$ python3 -q
>>> import numpy as np
>>> import numpy.linalg as la
>>> np.set_printoptions(suppress=True, linewidth=160)
>>> def tidy(a):
...     return np.round(a, 2) + 0
... 
>>> F = np.load("run16.npy")
>>> F
array([[ -6.77,  18.3 ,   6.82,  16.52,  32.56, -11.56,   8.87,  11.12,  25.75],
       [ 19.66, -14.26, -20.26,   6.08, -16.94, -28.64,  15.45,  13.31, -20.39],
       [ 19.2 , -10.3 , -20.74,   5.41, -17.54, -27.58,  16.95,  13.4 , -19.76],
       [ 21.56, -11.71, -19.45,   5.74, -14.07, -29.29,  14.63,  12.45, -19.55],
       [ 19.14, -11.46, -19.29,   5.43, -15.46, -28.65,  16.76,  11.34, -20.5 ],
       [ 18.04,  -9.4 , -19.45,   5.47, -15.84, -30.08,  16.3 ,  11.37, -19.98],
       [ -7.05,  17.97,   5.14,  17.37,  33.47, -14.95,   9.26,   9.7 ,  24.14],
       [-10.21,  19.32,   5.12,  18.63,  32.88, -12.53,   9.31,  10.41,  23.39],
       [ 20.31, -11.94, -20.82,   4.56, -15.99, -26.25,  15.36,  12.54, -18.55],
       [ -6.86,  17.64,   5.  ,  17.22,  33.42, -14.56,  10.62,  10.38,  23.64],
       [ 20.22, -11.43, -18.36,   6.3 , -14.94, -28.86,  15.63,  13.69, -21.58],
       [ 18.9 , -11.86, -21.66,   6.89, -15.82, -29.23,  14.4 ,  11.48, -20.05],
       [ 20.95, -12.68, -18.79,   6.95, -16.33, -27.51,  16.28,  12.41, -21.22],
       [ -7.13,  17.42,   6.19,  17.9 ,  34.58, -11.67,   9.52,  10.76,  21.9 ],
       [ 20.89, -12.04, -19.99,   5.79, -15.16, -28.53,  16.1 ,  12.95, -20.13],
       [ 21.55, -11.59, -19.86,   5.67, -17.8 , -28.71,  16.73,  13.08, -19.18],
       [ 21.26, -13.23, -20.79,   7.05, -16.51, -25.93,  16.15,  11.45, -21.45],
       [ -8.61,  18.6 ,   8.  ,  17.67,  33.86, -13.88,   9.46,  11.06,  23.93],
       [ 20.38, -11.79, -21.25,   6.82, -17.06, -27.67,  17.12,  10.56, -20.38],
       [ -7.37,  16.92,   4.57,  18.47,  33.13, -12.26,   8.3 ,   8.31,  24.47],
       [ -9.28,  19.07,   6.18,  17.71,  32.72, -12.75,  10.1 ,  10.93,  24.55],
       [ -8.62,  16.68,   7.62,  18.68,  35.61, -14.5 ,   9.41,   9.55,  23.52],
       [ -7.84,  16.97,   4.41,  18.42,  33.36, -15.75,  10.21,  11.04,  24.67],
       [ -8.41,  16.79,   5.7 ,  17.92,  33.49, -15.55,   9.42,   9.92,  22.91],
       [ -8.59,  17.83,   6.56,  17.59,  33.44, -13.59,   9.66,  11.32,  23.64],
       [ 19.11, -10.49, -19.87,   6.53, -14.55, -27.8 ,  16.17,  14.11, -20.88],
       [ 21.18, -12.66, -21.08,   4.97, -17.25, -28.8 ,  15.86,  12.55, -18.74],
       [ -8.11,  17.11,   5.89,  17.52,  33.56, -12.8 ,   9.47,  10.08,  23.45],
       [ 21.58, -12.43, -21.92,   7.09, -17.19, -26.99,  16.43,  10.79, -21.22],
       [ 20.6 , -13.36, -20.56,   5.05, -14.32, -26.16,  15.76,  11.98, -19.41],
       [ -7.06,  17.06,   6.35,  18.91,  33.03, -15.31,   7.98,  10.17,  24.57],
       [ 18.05, -11.23, -18.42,   6.2 , -14.75, -28.58,  18.12,  12.32, -20.18],
       [ 19.07, -12.03, -19.85,   6.47, -17.26, -27.8 ,  18.56,  12.87, -20.17],
       [ 20.17, -10.87, -18.83,   7.36, -17.15, -26.85,  16.66,  13.42, -20.74],
       [ -9.03,  19.37,   6.18,  18.11,  34.18, -13.55,   9.34,  11.38,  24.5 ]])
>>> z = F[:, 0] > np.median(F[:, 0])
>>> u = F[z].mean(axis=0) - F[~z].mean(axis=0)
>>> tidy(u)
array([ 24.07, -25.05, -21.78,  -9.88, -41.59, -11.48,   5.73,   1.9 , -36.83])
>>> np.argsort(-np.abs(u).round(6), kind="stable")
array([4, 8, 1, 0, 2, 5, 3, 6, 7])
>>> tidy((((F - F.mean(axis=0)) @ u > 0) == z).mean())
np.float64(0.91)
>>> M2 = np.array([[-5, -2], [-4, 3], [-3, -5]])
>>> W0 = np.kron(np.eye(3, dtype=int), M2)
>>> W0
array([[-5, -2,  0,  0,  0,  0],
       [-4,  3,  0,  0,  0,  0],
       [-3, -5,  0,  0,  0,  0],
       [ 0,  0, -5, -2,  0,  0],
       [ 0,  0, -4,  3,  0,  0],
       [ 0,  0, -3, -5,  0,  0],
       [ 0,  0,  0,  0, -5, -2],
       [ 0,  0,  0,  0, -4,  3],
       [ 0,  0,  0,  0, -3, -5]])
>>> rng = np.random.default_rng(218)
>>> z = rng.permutation(6)
>>> M2 = W0[:, z] * rng.choice([-1, 1], 6)
>>> M2
array([[-2,  0,  0,  0,  0, -5],
       [ 3,  0,  0,  0,  0, -4],
       [-5,  0,  0,  0,  0, -3],
       [ 0,  0,  0,  5,  2,  0],
       [ 0,  0,  0,  4, -3,  0],
       [ 0,  0,  0,  3,  5,  0],
       [ 0, -2,  5,  0,  0,  0],
       [ 0,  3,  4,  0,  0,  0],
       [ 0, -5,  3,  0,  0,  0]])
>>> Uu, _, Vh = la.svd(W0.T @ M2)
>>> tidy(Uu @ Vh)
array([[ 0.,  0.,  0.,  0.,  0.,  1.],
       [ 1.,  0.,  0.,  0.,  0.,  0.],
       [ 0.,  0.,  0., -1.,  0.,  0.],
       [ 0.,  0.,  0.,  0., -1.,  0.],
       [ 0.,  0., -1.,  0.,  0.,  0.],
       [ 0.,  1.,  0.,  0.,  0.,  0.]])
>>> tidy(la.lstsq(W0, M2)[0])
array([[ 0.,  0.,  0.,  0.,  0.,  1.],
       [ 1.,  0.,  0.,  0.,  0.,  0.],
       [ 0.,  0.,  0., -1.,  0.,  0.],
       [ 0.,  0.,  0.,  0., -1.,  0.],
       [ 0.,  0., -1.,  0.,  0.,  0.],
       [ 0.,  1.,  0.,  0.,  0.,  0.]])
>>> tidy(la.norm(W0, "nuc"))
np.float64(39.25)
>>> tidy(la.norm(W0[7], 1)), tidy(la.norm(W0[7], np.inf))
(np.float64(7.0), np.float64(4.0))
>>> la.norm(W0, axis=1).argmax()
np.int64(2)
>>> tidy(la.norm(W0, 2))
np.float64(7.64)
>>> M2 = np.c_[W0[:, :5] @ np.array([[-2, 0, -2, 1, -2],
...     [-1, 2, 0, -2, -1],
...     [2, 2, 1, 0, -2],
...     [1, 1, -2, 2, 1],
...     [2, 0, 1, -1, 1]]), np.array([2, 2, 2, 0, 0, 2, 0, 2, 1])]
>>> M2
array([[ 12,  -4,  10,  -1,  12,   2],
       [  5,   6,   8, -10,   5,   2],
       [ 11, -10,   6,   7,  11,   2],
       [-12, -12,  -1,  -4,   8,   0],
       [ -5,  -5, -10,   6,  11,   0],
       [-11, -11,   7, -10,   1,   2],
       [-10,   0,  -5,   5,  -5,   0],
       [ -8,   0,  -4,   4,  -4,   2],
       [ -6,   0,  -3,   3,  -3,   1]])
>>> la.matrix_rank(np.c_[W0, M2])
np.int64(7)
>>> tidy(la.norm(M2 - W0 @ la.lstsq(W0, M2)[0], axis=0))
array([0.  , 0.  , 0.  , 0.  , 0.  , 1.94])
>>> la.matrix_rank(M2)
np.int64(6)
>>> tidy(la.norm(la.qr(W0)[0].T @ M2, axis=0) ** 2 / ((M2 ** 2).sum(axis=0) + 1e-12))
array([1.  , 1.  , 1.  , 1.  , 1.  , 0.82])
>>> tidy(la.lstsq(W0, M2[:, 0])[0])
array([-2., -1.,  2.,  1.,  2.,  0.])
>>> tidy(M2.mean(axis=0))
array([-2.67, -4.  ,  0.89,  0.  ,  4.  ,  1.22])
>>> la.matrix_rank(M2)
np.int64(6)
>>> hat = W0 @ la.solve(W0.T @ W0, W0.T)
>>> np.trace(hat)
np.float64(6.0)
>>> tidy(hat)
array([[ 0.51,  0.32,  0.39,  0.  ,  0.  ,  0.  ,  0.  ,  0.  ,  0.  ],
       [ 0.32,  0.79, -0.25,  0.  ,  0.  ,  0.  ,  0.  ,  0.  ,  0.  ],
       [ 0.39, -0.25,  0.69,  0.  ,  0.  ,  0.  ,  0.  ,  0.  ,  0.  ],
       [ 0.  ,  0.  ,  0.  ,  0.51,  0.32,  0.39,  0.  ,  0.  ,  0.  ],
       [ 0.  ,  0.  ,  0.  ,  0.32,  0.79, -0.25,  0.  ,  0.  ,  0.  ],
       [ 0.  ,  0.  ,  0.  ,  0.39, -0.25,  0.69,  0.  ,  0.  ,  0.  ],
       [ 0.  ,  0.  ,  0.  ,  0.  ,  0.  ,  0.  ,  0.51,  0.32,  0.39],
       [ 0.  ,  0.  ,  0.  ,  0.  ,  0.  ,  0.  ,  0.32,  0.79, -0.25],
       [ 0.  ,  0.  ,  0.  ,  0.  ,  0.  ,  0.  ,  0.39, -0.25,  0.69]])
>>> tidy(hat @ W0[:, 1])
array([-2.,  3., -5.,  0.,  0.,  0.,  0.,  0.,  0.])
>>> tidy(np.diag(hat))
array([0.51, 0.79, 0.69, 0.51, 0.79, 0.69, 0.51, 0.79, 0.69])
